In [1]: import numpy as np

In [2]: from numpy import linalg as LA

In [3]: np.set_printoptions(precision=3, suppress=True, linewidth=140)

In [4]: tidy = lambda a: np.round(a, 3) + 0

In [5]: arr = np.load("x.npy")

In [6]: tidy(arr)
Out[6]: 
array([[0.111, 0.056, 0.111, 0.056, 0.056, 0.111, 0.111, 0.167, 0.056, 0.167],
       [0.136, 0.091, 0.   , 0.091, 0.091, 0.091, 0.136, 0.136, 0.136, 0.091],
       [0.143, 0.143, 0.143, 0.048, 0.143, 0.095, 0.095, 0.   , 0.095, 0.095],
       [0.118, 0.   , 0.059, 0.235, 0.176, 0.059, 0.059, 0.059, 0.176, 0.059],
       [0.231, 0.231, 0.   , 0.077, 0.231, 0.077, 0.077, 0.   , 0.   , 0.077],
       [0.045, 0.136, 0.045, 0.045, 0.045, 0.182, 0.136, 0.136, 0.091, 0.136],
       [0.053, 0.053, 0.053, 0.053, 0.158, 0.053, 0.211, 0.105, 0.105, 0.158],
       [0.1  , 0.05 , 0.1  , 0.15 , 0.15 , 0.15 , 0.05 , 0.15 , 0.05 , 0.05 ],
       [0.136, 0.136, 0.045, 0.136, 0.045, 0.091, 0.045, 0.136, 0.136, 0.091],
       [0.125, 0.062, 0.   , 0.188, 0.125, 0.062, 0.062, 0.125, 0.125, 0.125]])

In [7]: x0 = np.array([-2, 0, -1, 1, 2, 2, 2, -2, 0, 1])

In [8]: rhs = arr @ x0

In [9]: print(tidy(rhs))
[0.111 0.273 0.381 0.471 0.462 0.5   0.684 0.3   0.    0.312]

In [10]: tidy(LA.solve(arr, arr[:, 3]))
Out[10]: array([0., 0., 0., 1., 0., 0., 0., 0., 0., 0.])

In [11]: tidy(LA.solve(arr, rhs + arr[:, 9]))
Out[11]: array([-2.,  0., -1.,  1.,  2.,  2.,  2., -2.,  0.,  2.])

In [12]: tidy(LA.solve(arr, 2 * rhs))
Out[12]: array([-4.,  0., -2.,  2.,  4.,  4.,  4., -4.,  0.,  2.])

In [13]: tidy(LA.solve(arr, rhs))
Out[13]: array([-2.,  0., -1.,  1.,  2.,  2.,  2., -2.,  0.,  1.])

In [14]: def softmax(z):
    ...:     e = np.exp(z - z.max(axis=-1, keepdims=True))
    ...:     return e / e.sum(axis=-1, keepdims=True)
    ...: 

In [15]: tidy(softmax(arr[7] + -3))
Out[15]: array([0.1  , 0.095, 0.1  , 0.105, 0.105, 0.105, 0.095, 0.105, 0.095, 0.095])

In [16]: tidy(softmax(arr[7]))
Out[16]: array([0.1  , 0.095, 0.1  , 0.105, 0.105, 0.105, 0.095, 0.105, 0.095, 0.095])

In [17]: scores = arr @ arr.T / np.sqrt(10)

In [18]: print(tidy(softmax(scores)[7] @ arr))
[0.12  0.096 0.056 0.108 0.122 0.097 0.098 0.102 0.097 0.105]

In [19]: softmax(scores).round(6).argmax(axis=1)
Out[19]: array([0, 1, 4, 3, 4, 5, 6, 7, 8, 3])

In [20]: tidy(arr.sum(axis=1))
Out[20]: array([1., 1., 1., 1., 1., 1., 1., 1., 1., 1.])

In [21]: print(tidy(arr @ np.ones(10)))
[1. 1. 1. 1. 1. 1. 1. 1. 1. 1.]

In [22]: pr = np.eye(10)[2]

In [23]: for _ in range(4):
    ...:     pr = pr @ arr
    ...:     print(pr.round(3))
    ...: 
[0.143 0.143 0.143 0.048 0.143 0.095 0.095 0.    0.095 0.095]
[0.129 0.111 0.053 0.09  0.118 0.093 0.106 0.094 0.093 0.113]
[0.121 0.095 0.051 0.108 0.121 0.096 0.1   0.107 0.094 0.108]
[0.121 0.094 0.052 0.111 0.123 0.097 0.097 0.105 0.094 0.105]
